In [1]: import numpy as np

In [2]: np.set_printoptions(precision=2, suppress=True, linewidth=140, floatmode="fixed")

In [3]: data = np.tril(np.array([[2, 2, 0, 3, 2, 0, 1, 2],
   ...:     [2, 2, 1, 0, 2, 2, 2, 1],
   ...:     [2, 2, 2, 2, 0, 1, 3, 3],
   ...:     [0, 1, 2, 1, 0, 1, 1, 1],
   ...:     [2, 0, 2, 3, 0, 0, 0, 2],
   ...:     [3, 0, 3, 3, 1, 2, 1, 2],
   ...:     [1, 3, 3, 1, 1, 0, 2, 3],
   ...:     [2, 2, 0, 1, 0, 2, 2, 1]]), -1) + np.eye(8, dtype=int)

In [4]: data
Out[4]: 
array([[1, 0, 0, 0, 0, 0, 0, 0],
       [2, 1, 0, 0, 0, 0, 0, 0],
       [2, 2, 1, 0, 0, 0, 0, 0],
       [0, 1, 2, 1, 0, 0, 0, 0],
       [2, 0, 2, 3, 1, 0, 0, 0],
       [3, 0, 3, 3, 1, 1, 0, 0],
       [1, 3, 3, 1, 1, 0, 1, 0],
       [2, 2, 0, 1, 0, 2, 2, 1]])

In [5]: data.reshape(2, -1)
Out[5]: 
array([[1, 0, 0, 0, 0, 0, 0, 0, 2, 1, 0, 0, 0, 0, 0, 0, 2, 2, 1, 0, 0, 0, 0, 0, 0, 1, 2, 1, 0, 0, 0, 0],
       [2, 0, 2, 3, 1, 0, 0, 0, 3, 0, 3, 3, 1, 1, 0, 0, 1, 3, 3, 1, 1, 0, 1, 0, 2, 2, 0, 1, 0, 2, 2, 1]])

In [6]: data.reshape(-1, 2)
Out[6]: 
array([[1, 0],
       [0, 0],
       [0, 0],
       [0, 0],
       [2, 1],
       [0, 0],
       [0, 0],
       [0, 0],
       [2, 2],
       [1, 0],
       [0, 0],
       [0, 0],
       [0, 1],
       [2, 1],
       [0, 0],
       [0, 0],
       [2, 0],
       [2, 3],
       [1, 0],
       [0, 0],
       [3, 0],
       [3, 3],
       [1, 1],
       [0, 0],
       [1, 3],
       [3, 1],
       [1, 0],
       [1, 0],
       [2, 2],
       [0, 1],
       [0, 2],
       [2, 1]])

In [7]: blk = data.reshape(8, 2, -1)

In [8]: np.einsum("ihd,jhd->hij", blk, blk).shape
Out[8]: (2, 8, 8)

In [9]: blk.shape
Out[9]: (8, 2, 4)

In [10]: blk.sum(axis=1)
Out[10]: 
array([[1, 0, 0, 0],
       [2, 1, 0, 0],
       [2, 2, 1, 0],
       [0, 1, 2, 1],
       [3, 0, 2, 3],
       [4, 1, 3, 3],
       [2, 3, 4, 1],
       [2, 4, 2, 2]])

In [11]: blk.transpose(1, 0, 2)
Out[11]: 
array([[[1, 0, 0, 0],
        [2, 1, 0, 0],
        [2, 2, 1, 0],
        [0, 1, 2, 1],
        [2, 0, 2, 3],
        [3, 0, 3, 3],
        [1, 3, 3, 1],
        [2, 2, 0, 1]],

       [[0, 0, 0, 0],
        [0, 0, 0, 0],
        [0, 0, 0, 0],
        [0, 0, 0, 0],
        [1, 0, 0, 0],
        [1, 1, 0, 0],
        [1, 0, 1, 0],
        [0, 2, 2, 1]]])

In [12]: blk[:, 0]
Out[12]: 
array([[1, 0, 0, 0],
       [2, 1, 0, 0],
       [2, 2, 1, 0],
       [0, 1, 2, 1],
       [2, 0, 2, 3],
       [3, 0, 3, 3],
       [1, 3, 3, 1],
       [2, 2, 0, 1]])

In [13]: E = np.load("out17.npy")

In [14]: E
Out[14]: 
array([[0.20, 0.30, 0.30, 0.20],
       [0.43, 0.24, 0.10, 0.24],
       [0.10, 0.20, 0.40, 0.30],
       [0.32, 0.18, 0.18, 0.32]])

In [15]: (E - E.T) / 2
Out[15]: 
array([[ 0.00, -0.06,  0.10, -0.06],
       [ 0.06,  0.00, -0.05,  0.03],
       [-0.10,  0.05,  0.00,  0.06],
       [ 0.06, -0.03, -0.06,  0.00]])

In [16]: np.allclose(E @ E.T, E.T @ E)
Out[16]: False

In [17]: np.sort(np.abs(np.linalg.eigvals(E)))
Out[17]: array([0.05, 0.06, 0.17, 1.00])

In [18]: arr = np.vander(np.arange(5) - 3, 4, increasing=True)

In [19]: arr
Out[19]: 
array([[  1,  -3,   9, -27],
       [  1,  -2,   4,  -8],
       [  1,  -1,   1,  -1],
       [  1,   0,   0,   0],
       [  1,   1,   1,   1]])

In [20]: blk = np.stack([arr, -2 * arr, arr[::-1]])

In [21]: np.linalg.matrix_rank(blk)
Out[21]: array([4, 4, 4])

In [22]: np.linalg.norm(blk, axis=(1, 2))
Out[22]: array([30.23, 60.46, 30.23])

In [23]: blk.shape
Out[23]: (3, 5, 4)

In [24]: blk.sum(axis=0)
Out[24]: 
array([[  0,   4,  -8,  28],
       [  0,   2,  -4,   8],
       [  0,   0,   0,   0],
       [  0,  -2,   4,  -8],
       [  0,  -4,   8, -28]])

In [25]: rng = np.random.default_rng(720)

In [26]: z = rng.permutation(4)

In [27]: out = arr[:, z] * rng.choice([-1, 1], 4)

In [28]: out
Out[28]: 
array([[27, -3, -9,  1],
       [ 8, -2, -4,  1],
       [ 1, -1, -1,  1],
       [ 0,  0,  0,  1],
       [-1,  1, -1,  1]])

In [29]: U, _, vt = np.linalg.svd(arr.T @ out)

In [30]: z
Out[30]: array([3, 1, 2, 0])

In [31]: np.round(U @ vt, 2) + 0
Out[31]: 
array([[ 0.00,  0.00,  0.00,  1.00],
       [ 0.00,  1.00,  0.00,  0.00],
       [ 0.00,  0.00, -1.00,  0.00],
       [-1.00,  0.00,  0.00,  0.00]])

In [32]: np.round(np.linalg.lstsq(arr, out)[0], 2) + 0
Out[32]: 
array([[ 0.00,  0.00,  0.00,  1.00],
       [ 0.00,  1.00,  0.00,  0.00],
       [ 0.00,  0.00, -1.00,  0.00],
       [-1.00,  0.00,  0.00,  0.00]])

In [33]: out = np.array([[-1, 0, 1], [3, -2, -3]])

In [34]: W2 = np.kron(out, arr)

In [35]: W2
Out[35]: 
array([[ -1,   3,  -9,  27,   0,   0,   0,   0,   1,  -3,   9, -27],
       [ -1,   2,  -4,   8,   0,   0,   0,   0,   1,  -2,   4,  -8],
       [ -1,   1,  -1,   1,   0,   0,   0,   0,   1,  -1,   1,  -1],
       [ -1,   0,   0,   0,   0,   0,   0,   0,   1,   0,   0,   0],
       [ -1,  -1,  -1,  -1,   0,   0,   0,   0,   1,   1,   1,   1],
       [  3,  -9,  27, -81,  -2,   6, -18,  54,  -3,   9, -27,  81],
       [  3,  -6,  12, -24,  -2,   4,  -8,  16,  -3,   6, -12,  24],
       [  3,  -3,   3,  -3,  -2,   2,  -2,   2,  -3,   3,  -3,   3],
       [  3,   0,   0,   0,  -2,   0,   0,   0,  -3,   0,   0,   0],
       [  3,   3,   3,   3,  -2,  -2,  -2,  -2,  -3,  -3,  -3,  -3]])

In [36]: W2.shape
Out[36]: (10, 12)

In [37]: K = np.load("w.npy")

In [38]: K
Out[38]: 
array([[-3, -3,  1],
       [ 3,  1, -2],
       [-3, -3,  1]])

In [39]: P = np.triu(np.array([[4, 3, 3], [2, 1, 0], [2, 1, 1]]), 1) + np.eye(3)

In [40]: out = P @ K @ np.linalg.inv(P)

In [41]: out
Out[41]: 
array([[ -3.00,   0.00,   7.00],
       [  3.00,  -8.00, -11.00],
       [ -3.00,   6.00,  10.00]])

In [42]: np.trace(out), np.trace(K)
Out[42]: (np.float64(-1.0), np.int64(-1))

In [43]: np.trace(out)
Out[43]: np.float64(-1.0)

In [44]: assert out == out.T
Traceback (most recent call last):
  Cell In[44], line 1
    assert out == out.T
ValueError: The truth value of an array with more than one element is ambiguous. Use a.any() or a.all()


In [45]: np.unique(K.round(6), axis=0).shape
Out[45]: (2, 3)

In [46]: np.abs(np.diag(np.linalg.qr(K)[1])) > 1e-9
Out[46]: array([ True,  True, False])

In [47]: round(float(np.trace(np.linalg.pinv(K) @ K)), 2)
Out[47]: 2.0

In [48]: try:
    ...:     np.linalg.inv(K)
    ...: except np.linalg.LinAlgError as e:
    ...:     print(repr(e))
    ...: 
LinAlgError('Singular matrix')
